$ python -q
>>> import numpy as np
>>> np.set_printoptions(precision=2, suppress=True, linewidth=200)
>>> def rd(a):
...     return np.round(a, 2) + 0
... 
>>> E = np.array([[0, 0, 1, 0], [0, 0, 0, 0], [1, 0, 0, 0], [0, 0, 0, 0]])
>>> E
array([[0, 0, 1, 0],
       [0, 0, 0, 0],
       [1, 0, 0, 0],
       [0, 0, 0, 0]])
>>> np.flatnonzero(np.linalg.matrix_power((E != 0) + (E.T != 0) + np.eye(4), 4)[2])
array([0, 2])
>>> (E != 0).astype(int)
array([[0, 0, 1, 0],
       [0, 0, 0, 0],
       [1, 0, 0, 0],
       [0, 0, 0, 0]])
>>> rd(np.sort(np.linalg.eigvals(E).real))
array([-1.,  0.,  0.,  1.])
>>> E @ E.T
array([[1, 0, 0, 0],
       [0, 0, 0, 0],
       [0, 0, 1, 0],
       [0, 0, 0, 0]])
>>> rd(np.linalg.norm(E, axis=0))
array([1., 0., 1., 0.])
>>> E[:, 0] @ E[:, 3]
np.int64(0)
>>> U, s, VT = np.linalg.svd(E)
>>> vecs = VT[:(s > 1e-8).sum()]
>>> rng = np.random.default_rng(52299)
>>> vec = E[3] + -2 * E[1] + rng.integers(2) * np.eye(4)[2]
>>> vec
array([0., 0., 1., 0.])
>>> np.allclose(vecs.T @ vecs @ vec, vec)
True
>>> U, s, VT = np.linalg.svd(E)
>>> s
array([1., 1., 0., 0.])
>>> out = U[:, :2] @ np.diag(s[:2]) @ VT[:2]
>>> rd(np.linalg.norm(E - out, 2)), s[2]
(np.float64(0.0), np.float64(0.0))
>>> out
array([[0., 0., 1., 0.],
       [0., 0., 0., 0.],
       [1., 0., 0., 0.],
       [0., 0., 0., 0.]])
>>> rd(np.linalg.norm(E - out) / np.linalg.norm(E))
np.float64(0.0)
>>> np.linalg.matrix_rank(E, rtol=0.05)
np.int64(2)
>>> r0 = np.array([2, 9, 8, 4, 6])
>>> feats = np.array([np.roll(r0, i) for i in range(5)])
>>> feats
array([[2, 9, 8, 4, 6],
       [6, 2, 9, 8, 4],
       [4, 6, 2, 9, 8],
       [8, 4, 6, 2, 9],
       [9, 8, 4, 6, 2]])
>>> def softmax(z):
...     e = np.exp(z - z.max(axis=-1, keepdims=True))
...     return e / e.sum(axis=-1, keepdims=True)
... 
>>> rd(softmax(10 * feats[1]))
array([0., 0., 1., 0., 0.])
>>> att = feats @ feats.T / np.sqrt(5)
>>> rd(softmax(att + np.triu(np.full(att.shape, -np.inf), 1)))
array([[1., 0., 0., 0., 0.],
       [0., 1., 0., 0., 0.],
       [0., 0., 1., 0., 0.],
       [0., 0., 0., 1., 0.],
       [0., 0., 0., 0., 1.]])
>>> O, r_ = np.linalg.qr(feats)
>>> np.trace(O @ O.T)
np.float64(5.0)
>>> np.allclose(r_.T @ r_, feats.T @ feats)
True
>>> rd(np.abs(np.diag(r_)))
array([14.18,  8.76,  7.63,  7.18,  7.07])
>>> rd(r_)
array([[-14.18, -11.14, -11.43, -11.43, -11.14],
       [  0.  ,   8.76,   3.5 ,   3.95,   4.31],
       [  0.  ,   0.  ,   7.63,   1.78,   2.57],
       [  0.  ,   0.  ,   0.  ,   7.18,   1.26],
       [  0.  ,   0.  ,   0.  ,   0.  ,  -7.07]])
>>> np.einsum("ii->", feats)
np.int64(10)
>>> rd(np.linalg.eigvals(feats))
array([29.  +0.j  , -3.07+5.2j , -3.07-5.2j , -6.43+2.04j, -6.43-2.04j])
>>> rd(np.poly(feats))
array([     1.,    -10.,   -390.,  -3920., -20060., -48169.])
>>> rd(np.linalg.det(feats.T))
np.float64(48169.0)
>>> rd(np.linalg.det(feats[::-1]))
np.float64(48169.0)
>>> rd(np.linalg.eigvals(feats).sum().real)
np.float64(10.0)
>>> out = np.linalg.inv(feats)
>>> rd(feats @ out)
array([[1., 0., 0., 0., 0.],
       [0., 1., 0., 0., 0.],
       [0., 0., 1., 0., 0.],
       [0., 0., 0., 1., 0.],
       [0., 0., 0., 0., 1.]])
>>> rd(np.linalg.det(feats) * out)
array([[-4012.,   -68., -1634.,  3238.,  4137.],
       [ 4137., -4012.,   -68., -1634.,  3238.],
       [ 3238.,  4137., -4012.,   -68., -1634.],
       [-1634.,  3238.,  4137., -4012.,   -68.],
       [  -68., -1634.,  3238.,  4137., -4012.]])
>>> rd(np.linalg.cond(feats))
np.float64(4.8)
>>> np.allclose(out, feats.T)
False
>>> rd(out)
array([[-0.08,  0.  , -0.03,  0.07,  0.09],
       [ 0.09, -0.08,  0.  , -0.03,  0.07],
       [ 0.07,  0.09, -0.08,  0.  , -0.03],
       [-0.03,  0.07,  0.09, -0.08,  0.  ],
       [ 0.  , -0.03,  0.07,  0.09, -0.08]])
>>> (np.abs(out) > 1e-9).astype(int)
array([[1, 1, 1, 1, 1],
       [1, 1, 1, 1, 1],
       [1, 1, 1, 1, 1],
       [1, 1, 1, 1, 1],
       [1, 1, 1, 1, 1]])
>>> rd(np.linalg.det(feats) * np.linalg.det(out))
np.float64(1.0)
>>> rd(np.sort(np.abs(np.fft.fft(out[0])))), rd(np.sort(np.linalg.svd(out, compute_uv=False)))
(array([0.03, 0.15, 0.15, 0.17, 0.17]), array([0.03, 0.15, 0.15, 0.17, 0.17]))
>>> rd(out @ (-1.0) ** np.arange(5))
array([-0.1 ,  0.27, -0.13,  0.07, -0.07])
>>> rd(out @ np.ones(5))
array([0.03, 0.03, 0.03, 0.03, 0.03])
>>> rd((out @ out)[0])
array([ 0.  ,  0.  ,  0.02,  0.  , -0.01])
>>> rd(np.fft.fft(out[0]))
array([ 0.03+0.j  , -0.08+0.14j, -0.14-0.04j, -0.14+0.04j, -0.08-0.14j])
>>> mat = np.array([[1, 0, 0, 1, 0, 0, 2],
...     [0, 3, 3, 0, 1, 3, 1],
...     [3, 2, 3, 2, 3, 0, 3],
...     [3, 1, 2, 3, 2, 1, 2],
...     [0, 0, 0, 3, 1, 1, 1]])
>>> mat[-1] = mat[0] + -1 * mat[1]
>>> mat
array([[ 1,  0,  0,  1,  0,  0,  2],
       [ 0,  3,  3,  0,  1,  3,  1],
       [ 3,  2,  3,  2,  3,  0,  3],
       [ 3,  1,  2,  3,  2,  1,  2],
       [ 1, -3, -3,  1, -1, -3,  1]])
>>> U, s, VT = np.linalg.svd(mat)
>>> np.argmax(s[:-1] / (s[1:] + 1e-6)) + 1
np.int64(4)
>>> rd(s)
array([9.77, 6.44, 1.67, 1.5 , 0.  ])
>>> out = U[:, :4] @ np.diag(s[:4]) @ VT[:4]
>>> np.linalg.matrix_rank(out)
np.int64(4)
>>> rd(np.linalg.norm(mat - out) / np.linalg.norm(mat))
np.float64(0.0)
>>> rd(np.trace(np.linalg.pinv(mat) @ mat))
np.float64(4.0)
>>> rd(mat @ np.linalg.pinv(mat) @ mat)
array([[ 1.,  0.,  0.,  1.,  0.,  0.,  2.],
       [ 0.,  3.,  3.,  0.,  1.,  3.,  1.],
       [ 3.,  2.,  3.,  2.,  3.,  0.,  3.],
       [ 3.,  1.,  2.,  3.,  2.,  1.,  2.],
       [ 1., -3., -3.,  1., -1., -3.,  1.]])
>>> np.linalg.lstsq(mat[:-1].T, mat[-1])[2]
np.int32(4)
>>> W0 = np.load("layer8.npy")
>>> W0
array([[-21.8 ,   3.6 ,  -8.58,   7.18,   0.99],
       [-21.08,   5.16,  -8.97,   9.43,  -0.3 ],
       [ -4.24, -19.44,  -6.07,   9.77,   6.22],
       [ -4.23, -19.17,  -5.31,  10.16,   4.99],
       [ -4.87, -19.35,  -5.55,   8.46,   3.45],
       [ -4.81, -18.48,  -5.68,   9.27,   4.26],
       [-13.17,   5.99,   4.11,   1.34, -19.43],
       [-22.6 ,   5.2 ,  -9.28,   8.77,   2.68],
       [-23.49,   7.37,  -8.89,   7.88,   1.3 ],
       [-11.71,   5.11,   4.78,   1.09, -21.16],
       [-21.74,   3.44,  -8.88,   6.86,  -0.63],
       [-11.98,   5.32,   3.98,   0.21, -21.35],
       [-12.71,   7.28,   3.59,   0.87, -21.29],
       [ -7.8 , -19.99,  -5.93,  10.42,   5.7 ],
       [-23.83,   4.12, -10.35,   7.39,  -0.03],
       [ -5.78, -17.68,  -8.03,   9.98,   5.83],
       [-13.75,   6.39,   5.1 ,   0.59, -21.22],
       [ -4.9 , -18.03,  -6.48,   8.06,   5.02],
       [ -5.57, -19.51,  -6.01,   9.56,   4.2 ],
       [-23.19,   4.75,  -8.69,   7.74,  -0.81],
       [-13.98,   4.16,   4.55,   1.52, -22.93],
       [ -5.79, -18.65,  -5.04,   8.69,   5.65],
       [-20.94,   6.37,  -8.07,   7.93,  -1.  ],
       [-13.68,   7.08,   4.96,   0.53, -22.46],
       [ -5.14, -19.38,  -5.51,   9.54,   7.29],
       [ -4.51, -18.07,  -5.7 ,  10.26,   5.59],
       [-23.62,   4.43, -10.85,   8.16,  -1.59],
       [ -4.35, -19.06,  -6.65,   8.7 ,   4.71],
       [ -6.13, -18.48,  -5.53,   7.58,   4.54],
       [-21.87,   5.83,  -9.63,   8.68,   1.75],
       [-12.65,   4.11,   4.57,   1.85, -22.14],
       [-12.66,   5.78,   4.54,  -0.18, -20.99],
       [ -4.72, -18.32,  -7.47,  10.17,   6.75]])
>>> W2 = W0[[21, 4]].astype(float)
>>> for _ in range(6):
...     idx = np.linalg.norm(W0[:, None] - W2, axis=-1).argmin(axis=1)
...     W2 = np.array([W0[idx == j].mean(axis=0) for j in range(2)])
... 
>>> idx
array([0, 0, 0, 0, 0, 0, 1, 0, 0, 1, 0, 1, 1, 0, 0, 0, 1, 0, 0, 0, 1, 0, 0, 1, 0, 0, 0, 0, 0, 0, 1, 1, 0])
>>> np.bincount(idx)
array([24,  9])
>>> np.abs(W2[1] - W2[0]).argmax()
np.int64(4)
>>> vec = np.array([2, 2, 3, 1, 3])
>>> target = W0 @ vec
>>> rd(np.linalg.solve(W0.T @ W0, W0.T @ target))
array([2., 2., 3., 1., 3.])
>>> try:
...     np.linalg.solve(W0, target)
... except np.linalg.LinAlgError as e:
...     print(repr(e))
... 
LinAlgError('Last 2 dimensions of the array must be square')
>>> rd(np.linalg.lstsq(W0, target)[0])
array([2., 2., 3., 1., 3.])
>>> target = target + 0.02 * rng.normal(size=33)
>>> rd(target)
array([-52.04, -50.22, -37.17, -37.61, -46.25, -41.57, -58.94, -45.81, -47.17, -61.23, -58.29, -65.22, -63.09, -45.86, -63.18, -43.56, -62.5 , -42.17, -46.04, -57.65, -73.25, -38.37, -48.42, -65.21,
       -34.18, -35.23, -67.53, -43.95, -44.6 , -47.01, -67.96, -63.28, -38.06])
>>> c, *_ = np.linalg.lstsq(W0, target)
>>> c.round()
array([2., 2., 3., 1., 3.])
>>> rd(W0.T @ (target - W0 @ c))
array([0., 0., 0., 0., 0.])
>>> U, s, VT = np.linalg.svd(W0)
>>> np.argmax(s[:-1] / (s[1:] + 1e-6)) + 1
np.int64(3)
>>> out = U[:, :3] @ np.diag(s[:3]) @ VT[:3]
>>> rd(np.abs(W0 - out).max())
np.float64(1.58)
>>> rd(np.linalg.norm(W0 - out, 2)), rd(s[3])
(np.float64(4.48), np.float64(4.48))
>>> Xc = W0 - W0.mean(axis=0)
>>> vecs = np.linalg.svd(Xc)[2][:3]
>>> out = Xc - Xc @ vecs.T @ vecs
>>> rd((Xc @ vecs.T).std(axis=0))
array([16.43,  9.71,  1.04])
>>> rd(np.diag(vecs.T @ vecs))
array([0.83, 0.99, 0.29, 0.07, 0.83])
>>> np.linalg.norm(out, axis=1).round(6).argmax()
np.int64(13)
>>> rd(np.linalg.norm(out) / np.linalg.norm(Xc))
np.float64(0.05)
>>> np.argsort(-np.linalg.norm(W0, axis=0).round(6), kind="stable")[:3]
array([0, 1, 4])
>>> [round(float(x), 2) for x in np.linalg.svd(W0, compute_uv=False)[:3]]
[95.69, 94.17, 49.28]
>>> rd(np.abs(np.linalg.svd(W0)[2][-1]))
array([0.31, 0.02, 0.87, 0.14, 0.36])
>>> np.linalg.cond(W0) > 100
np.False_
>>> J = np.load("test12.npy")
>>> J
array([[0, 1, 0],
       [1, 0, 0],
       [0, 0, 0]])
>>> P = np.triu(np.array([[1, 0, 1], [2, 1, 0], [1, 0, 2]]), 1) + np.eye(3)
>>> out = P @ J @ np.linalg.inv(P)
>>> np.poly(out)
array([ 1.,  0., -1.,  0.])
>>> idx = rng.permutation(3)
>>> idx
array([1, 0, 2])
>>> out = J[idx][:, idx]
>>> np.diag(out)
array([0, 0, 0])
>>> rd(np.linalg.det(out)), rd(np.linalg.det(J[idx]))
(np.float64(0.0), np.float64(0.0))
>>> K = np.load("out15.npy")
>>> rd(K)
array([[ 0.68, -0.35, -0.31],
       [-0.35,  0.61, -0.34],
       [-0.31, -0.34,  0.71]])
>>> t3 = np.stack([K, 5 * K, K[::-1]])
>>> t3.shape
(3, 3, 3)
>>> rd(t3.sum(axis=0))
array([[ 3.77, -2.45, -1.13],
       [-2.47,  4.29, -2.36],
       [-1.16, -2.37,  3.94]])
>>> rd(np.linalg.det(t3))
array([0., 0., 0.])
>>> rd(np.einsum("bij,cij->bc", t3, t3))
array([[ 2., 10.,  0.],
       [10., 50.,  0.],
       [ 0.,  0.,  2.]])
>>> idx = rng.permutation(3)
>>> idx
array([0, 2, 1])
>>> out = K[idx][:, idx]
>>> rd(np.sort(np.abs(np.linalg.eigvals(out))))
array([0., 1., 1.])
>>> rd(np.linalg.det(out)), rd(np.linalg.det(K[idx]))
(np.float64(0.0), np.float64(0.0))
>>> rd(np.diag(out))
array([0.68, 0.71, 0.61])
>>> m1 = np.load("data.npy")
>>> m1
array([[ 0.11,  0.71,  0.07, -0.01],
       [-0.34,  4.44, -0.05, -0.03],
       [-0.32, -1.97,  0.03,  0.02],
       [-0.29, -2.79,  0.14,  0.02],
       [-0.32, -2.3 ,  0.02,  0.01],
       [ 0.63, -4.33, -0.08, -0.01],
       [ 0.35, -1.28, -0.01, -0.01],
       [-1.27, -4.13,  0.01, -0.01],
       [-0.03,  1.73,  0.16, -0.01],
       [-0.17, -1.64,  0.04, -0.05],
       [-1.2 ,  3.63,  0.11,  0.03],
       [ 0.59,  3.78,  0.12, -0.02],
       [ 0.9 ,  2.22,  0.01, -0.02],
       [-1.34, -7.05, -0.12,  0.01],
       [ 0.04, -2.76,  0.4 ,  0.03]])
>>> W2 = m1[[6, 14]].astype(float)
>>> for _ in range(6):
...     idx = np.linalg.norm(m1[:, None] - W2, axis=-1).argmin(axis=1)
...     W2 = np.array([m1[idx == j].mean(axis=0) for j in range(2)])
... 
>>> idx
array([0, 0, 1, 1, 1, 1, 1, 1, 0, 1, 0, 0, 0, 1, 1])
>>> np.abs(W2[1] - W2[0]).argmax()
np.int64(1)
>>> np.bincount(idx)
array([6, 9])
>>> rd(W2)
array([[ 0.01,  2.75,  0.07, -0.01],
       [-0.3 , -3.14,  0.05,  0.  ]])
>>> idx = m1[:, 2] > np.median(m1[:, 2])
>>> r0 = m1[idx].mean(axis=0) - m1[~idx].mean(axis=0)
>>> rd((((m1 - m1.mean(axis=0)) @ r0 > 0) == idx).mean())
np.float64(0.67)
>>> idx.astype(int)
array([1, 0, 0, 1, 0, 0, 0, 0, 1, 1, 1, 1, 0, 0, 1])
>>> np.argsort(-np.abs(r0).round(6), kind="stable")
array([1, 2, 0, 3])
>>> F = np.load("sample14.npy")
>>> F
array([[0., 0., 2., 0., 0., 0., 0.],
       [0., 0., 1., 1., 0., 0., 1.],
       [2., 1., 0., 0., 0., 0., 0.],
       [0., 1., 0., 0., 0., 0., 0.],
       [0., 0., 0., 0., 0., 0., 0.],
       [0., 0., 0., 0., 0., 0., 0.],
       [0., 1., 0., 0., 0., 0., 0.]])
>>> U, s, VT = np.linalg.svd(F)
>>> np.argmax(s[:-1] / (s[1:] + 1e-6)) + 1
np.int64(4)
>>> rd(s)
array([2.36, 2.36, 1.2 , 1.2 , 0.  , 0.  , 0.  ])
>>> out = U[:, :4] @ np.diag(s[:4]) @ VT[:4]
>>> np.linalg.matrix_rank(F, rtol=0.05)
np.int64(4)
>>> rd(out)
array([[0., 0., 2., 0., 0., 0., 0.],
       [0., 0., 1., 1., 0., 0., 1.],
       [2., 1., 0., 0., 0., 0., 0.],
       [0., 1., 0., 0., 0., 0., 0.],
       [0., 0., 0., 0., 0., 0., 0.],
       [0., 0., 0., 0., 0., 0., 0.],
       [0., 1., 0., 0., 0., 0., 0.]])
>>> rd(np.linalg.norm(F - out) / np.linalg.norm(F))
np.float64(0.0)
>>> np.linalg.matrix_rank(out)
np.int64(4)
